$ python3 -q
>>> import numpy as np
>>> np.set_printoptions(precision=1, suppress=True, linewidth=140, legacy="1.25")
>>> M = np.loadtxt("case2.csv", delimiter=",")
>>> M
array([[ 9.,  5.,  4.],
       [ 2., -3.,  1.],
       [ 2.,  1.,  5.]])
>>> f, r1 = M[0], M[1]
>>> f @ f
122.0
>>> p = (f @ r1) / (f @ f) * f
>>> round(float(np.linalg.norm(f + r1) ** 2 + np.linalg.norm(f - r1) ** 2), 1)
272.0
>>> print(np.outer(f, r1))
[[ 18. -27.   9.]
 [ 10. -15.   5.]
 [  8. -12.   4.]]
>>> (r1 - p) @ f
0.0
>>> p
array([0.5, 0.3, 0.2])
>>> x = np.array([0, -1, 1])
>>> h = np.maximum(M @ x, 0)
>>> print(h)
[0. 4. 4.]
>>> np.flatnonzero(h > 1e-9)
array([1, 2])
>>> print(np.tanh(M @ x))
[-0.8  1.   1. ]
>>> x = np.array([2, 2, 5])
>>> rhs = M @ x
>>> b, lr = np.zeros(3), 1 / np.linalg.norm(M, 2) ** 2
>>> for i in range(6):
...     b -= lr * M.T @ (M @ b - rhs)
...     if i % 1 == 0: print(i, round(np.linalg.norm(M @ b - rhs), 1))
... 
0 10.2
1 9.3
2 8.4
3 7.7
4 7.0
5 6.4
>>> round(float(np.linalg.cond(M)), 1)
3.7
>>> b
array([3.1, 1.7, 3.4])
>>> f = np.array([0, 4, 2])
>>> other = M + np.outer(f, np.eye(3)[1])
>>> np.linalg.matrix_rank(np.linalg.inv(other) - np.linalg.inv(M), tol=1e-8)
1
>>> print(other)
[[9. 5. 4.]
 [2. 1. 1.]
 [2. 3. 5.]]
>>> np.linalg.matrix_rank(other, rtol=0.1)
2
>>> np.argsort(-np.linalg.norm(other, axis=0).round(6), kind="stable")[:3]
array([0, 2, 1])
>>> feats = np.loadtxt("data.csv", delimiter=",")
>>> feats
array([[ 9., -3.,  3.],
       [-3.,  5., -3.],
       [ 3., -3.,  6.]])
>>> x = np.array([1, 1, 2])
>>> feats @ np.ones(3)
array([ 9., -1.,  6.])
>>> feats * x
array([[ 9., -3.,  6.],
       [-3.,  5., -6.],
       [ 3., -3., 12.]])
>>> np.sign((feats @ x).round(6))
array([ 1., -1.,  1.])
>>> feats @ np.eye(3)[0]
array([ 9., -3.,  3.])
>>> (feats * x).sum(axis=1)
array([12., -4., 12.])
>>> print(np.einsum("ij,j->i", feats, x))
[12. -4. 12.]
>>> print(feats @ x)
[12. -4. 12.]
>>> (feats @ x).argmax()
0
>>> print(np.linalg.norm(feats @ x) <= np.linalg.norm(feats, 2) * np.linalg.norm(x) + 1e-9)
True
